$ ipython --no-banner

In [1]: import numpy as np

In [2]: import numpy.linalg as la

In [3]: np.set_printoptions(suppress=True, linewidth=140)

In [4]: W0 = np.load("dump.npy")

In [5]: print(W0)
[[ 2.192  0.581  0.401 -1.133]
 [-2.134 -0.453 -0.734  2.012]
 [ 1.628 -0.461  1.394 -0.665]
 [-1.145  0.807 -2.239  0.653]
 [ 0.028  1.809 -1.706 -2.137]
 [-3.876  0.704 -3.537  4.408]
 [-0.092 -0.499  0.041  2.108]
 [ 1.185  0.168  0.523 -1.662]
 [ 1.913 -0.313  2.363 -2.868]
 [-2.074 -0.753  0.367  1.983]
 [ 2.457 -0.5    0.077 -3.648]
 [ 3.915 -1.366  2.882 -1.692]
 [-3.242  0.126 -1.091  4.998]
 [ 0.131  0.862 -0.813 -0.714]
 [ 4.863 -0.206  3.439 -3.913]
 [ 1.87  -0.912  2.695  1.408]
 [-2.031  0.095 -0.908  2.557]
 [ 0.219 -0.608  1.89  -0.42 ]
 [-0.015 -0.109  0.819  1.098]
 [-4.44   0.456 -2.922  4.29 ]
 [ 1.73   0.77   0.594 -0.982]
 [ 4.827 -1.112  2.808 -4.477]
 [ 1.533 -0.667  1.523  0.557]
 [ 1.291  0.429 -0.317 -1.173]
 [-0.475  0.039  0.345  0.57 ]
 [ 2.86   0.33   1.664 -2.371]
 [-1.294 -0.184 -0.048  0.786]
 [ 0.3   -0.715  1.166 -0.89 ]
 [-0.336  0.323 -0.386  0.316]
 [-0.845  1.043 -0.938  0.715]
 [-0.664 -1.929  2.054  0.909]]

In [6]: hat = W0 @ la.solve(W0.T @ W0, W0.T)

In [7]: print(np.round(hat @ W0[:, 0], 3))
[ 2.192 -2.134  1.628 -1.145  0.028 -3.876 -0.092  1.185  1.913 -2.074  2.457  3.915 -3.242  0.131  4.863  1.87  -2.031  0.219 -0.015
 -4.44   1.73   4.827  1.533  1.291 -0.475  2.86  -1.294  0.3   -0.336 -0.845 -0.664]

In [8]: J = np.load("run9.npy")

In [9]: print(J)
[[-1 -1  3  3]
 [ 0  3  2 -2]
 [ 0  0  3  2]
 [ 0  0  0 -1]]

In [10]: Q, vecs = la.qr(J[:, :3])[0], la.qr(J[:, 3:])[0]

In [11]: sigma = la.svd(Q.T @ vecs, compute_uv=False)

In [12]: print(sigma.round(3))
[0.972]

In [13]: print(np.round(la.norm(Q @ Q.T - vecs @ vecs.T, 2), 3))
1.0

In [14]: K = np.loadtxt("out4.csv", delimiter=",")

In [15]: print(K.round(3))
[[ -1.691   7.491  -9.461  13.17    8.207]
 [ -1.316   6.759  -8.541  11.586   7.542]
 [ -0.954   5.983  -7.578   9.936   6.833]
 [ -0.517   4.9    -6.256   7.694   5.829]
 [  0.001   2.992  -3.991   3.985   3.992]
 [  0.089   2.198  -3.069   2.585   3.177]
 [  0.084   1.529  -2.291   1.513   2.438]
 [  0.071   1.373  -2.107   1.284   2.256]
 [ -0.052   0.601  -1.136   0.33    1.229]
 [ -0.068   0.514  -1.012   0.25    1.091]
 [ -0.093   0.343  -0.744   0.119   0.794]
 [ -0.039   0.046  -0.131   0.002   0.133]
 [  0.072  -0.057   0.186   0.003  -0.182]
 [  0.189  -0.117   0.418   0.011  -0.398]
 [  0.392  -0.184   0.738   0.016  -0.677]
 [  0.46   -0.201   0.832   0.016  -0.756]
 [  0.604  -0.233   1.019   0.01   -0.907]
 [  0.848  -0.278   1.31   -0.011  -1.132]
 [  1.595  -0.388   2.094  -0.147  -1.689]
 [  2.507  -0.507   2.959  -0.415  -2.248]
 [  2.853  -0.553   3.273  -0.538  -2.441]
 [  4.372  -0.759   4.61   -1.178  -3.226]
 [  5.513  -0.926   5.587  -1.742  -3.774]
 [ 21.733  -4.064  19.096 -13.078 -10.641]
 [ 22.481  -4.233  19.719 -13.683 -10.946]
 [ 28.369  -5.606  24.634 -18.598 -13.339]
 [ 28.41   -5.616  24.668 -18.632 -13.355]
 [ 29.627  -5.909  25.687 -19.677 -13.849]]

In [16]: # rank 3

In [17]: labels = K[:, 1] > np.median(K[:, 1])

In [18]: r0 = K[labels].mean(axis=0) - K[~labels].mean(axis=0)

In [19]: print(r0.round(3))
[-10.999   4.572 -12.996  10.009   8.708]

In [20]: print(((K - K.mean(axis=0)) @ r0 > 0).astype(int))
[1 1 1 1 1 1 1 1 1 1 1 1 1 1 1 1 1 1 1 1 1 0 0 0 0 0 0 0]
